In [1]: import numpy as np

In [2]: np.set_printoptions(precision=3, suppress=True, linewidth=200)

In [3]: W2 = 10 * np.array([[1.3, -1.6, 0.0], [0.0, 0.4, 0.6]])

In [4]: rng = np.random.default_rng(444399)

In [5]: labels = rng.integers(0, 2, 20)

In [6]: E = W2[labels] + rng.normal(size=(20, 3))

In [7]: E
Out[7]: 
array([[ 14.01 , -16.69 ,   0.416],
       [ 14.39 , -14.608,   0.507],
       [ -0.106,   3.762,   6.319],
       [ -0.985,   4.492,   5.52 ],
       [ 12.706, -16.14 ,  -1.709],
       [ -0.328,   2.877,   6.087],
       [  0.212,   3.766,   4.523],
       [ 12.929, -15.794,   0.996],
       [ 15.323, -16.129,   1.245],
       [ 13.687, -16.445,   0.277],
       [ -0.474,   3.621,   5.779],
       [ 13.745, -16.709,  -0.12 ],
       [  0.075,   3.483,   4.509],
       [ 11.61 , -16.786,  -1.052],
       [  0.969,   3.508,   5.63 ],
       [ 13.65 , -16.019,   1.409],
       [ 12.64 , -15.486,  -0.282],
       [ 12.923, -15.77 ,  -0.17 ],
       [ 12.21 , -16.294,   0.142],
       [  1.181,   5.632,   4.532]])

In [8]: th = np.radians(60)

In [9]: r_ = np.eye(3)

In [10]: r_[0, 0] = r_[2, 2] = np.cos(th)

In [11]: r_[0, 2], r_[2, 0] = -np.sin(th), np.sin(th)

In [12]: r_
Out[12]: 
array([[ 0.5  ,  0.   , -0.866],
       [ 0.   ,  1.   ,  0.   ],
       [ 0.866,  0.   ,  0.5  ]])

In [13]: out = E @ r_.T

In [14]: np.linalg.svd(E, compute_uv=False), np.linalg.svd(out, compute_uv=False)
Out[14]: (array([72.863, 17.186,  3.535]), array([72.863, 17.186,  3.535]))

In [15]: np.allclose(E @ E.T, out @ out.T)
Out[15]: True

In [16]: out = np.array([[2], [3], [-3], [-1], [-3]])

In [17]: W2 = np.array([[5, 0, 4, 3]])

In [18]: K = out @ W2

In [19]: print(K)
[[ 10   0   8   6]
 [ 15   0  12   9]
 [-15   0 -12  -9]
 [ -5   0  -4  -3]
 [-15   0 -12  -9]]

In [20]: w1 = np.array([[-2, -2, 3], [1, -2, -2], [0, 3, -3], [-1, 2, 3]])

In [21]: coef = np.array([0, 0, -3])

In [22]: hid = np.maximum(K @ w1 + coef, 0)

In [23]: print((hid > 0).mean(axis=0))
[0.6 0.4 0.4]

In [24]: print(np.linalg.matrix_rank(hid))
3

In [25]: W2 = np.array([[0, 3], [3, 7], [1, 2]])

In [26]: w1 @ W2
Out[26]: 
array([[ -3, -14],
       [ -8, -15],
       [  6,  15],
       [  9,  17]])

In [27]: print(hid @ W2)
[[ 69 154]
 [105 234]
 [  0 117]
 [  0  39]
 [  0 117]]

In [28]: U, sv, vt = np.linalg.svd(K)

In [29]: sv.round(3) + 0
Out[29]: array([40.,  0.,  0.,  0.])

In [30]: out = U[:, :1] @ np.diag(sv[:1]) @ vt[:1]

In [31]: round(np.linalg.norm(K - out, 2), 3), round(sv[1], 3)
Out[31]: (np.float64(0.0), np.float64(0.0))

In [32]: print(out)
[[ 10.   0.   8.   6.]
 [ 15.   0.  12.   9.]
 [-15.   0. -12.  -9.]
 [ -5.   0.  -4.  -3.]
 [-15.   0. -12.  -9.]]

In [33]: np.round(np.linalg.norm(K - out) / np.linalg.norm(K), 3)
Out[33]: np.float64(0.0)

In [34]: Ac = E - E.mean(axis=0)

In [35]: evecs = np.linalg.svd(Ac)[2][:2]

In [36]: out = Ac - Ac @ evecs.T @ evecs

In [37]: out.std(axis=0)
Out[37]: array([0.306, 0.353, 0.573])

In [38]: (Ac @ evecs.T).std(axis=0)
Out[38]: array([12.029,  0.973])

In [39]: np.linalg.norm(out, axis=1).round(6).argmax()
Out[39]: np.int64(19)

In [40]: data, _ = np.linalg.qr(np.array([[-0.4, 1.0, 0.7, 0.5],
    ...:     [-0.8, -1.0, 1.1, -0.5],
    ...:     [-0.8, 0.3, -1.0, -0.4],
    ...:     [0.4, 0.1, 1.5, 0.5]]))

In [41]: data
Out[41]: 
array([[-0.316,  0.729,  0.483, -0.368],
       [-0.632, -0.625,  0.444, -0.111],
       [-0.632,  0.278, -0.352,  0.631],
       [ 0.316,  0.035,  0.667,  0.674]])

In [42]: r0 = np.array([-1, 1])

In [43]: np.polyval(r0, data[0])
Out[43]: array([1.316, 0.271, 0.517, 1.368])

In [44]: np.convolve(data[0], r0)
Out[44]: array([ 0.316, -1.045,  0.246,  0.851, -0.368])
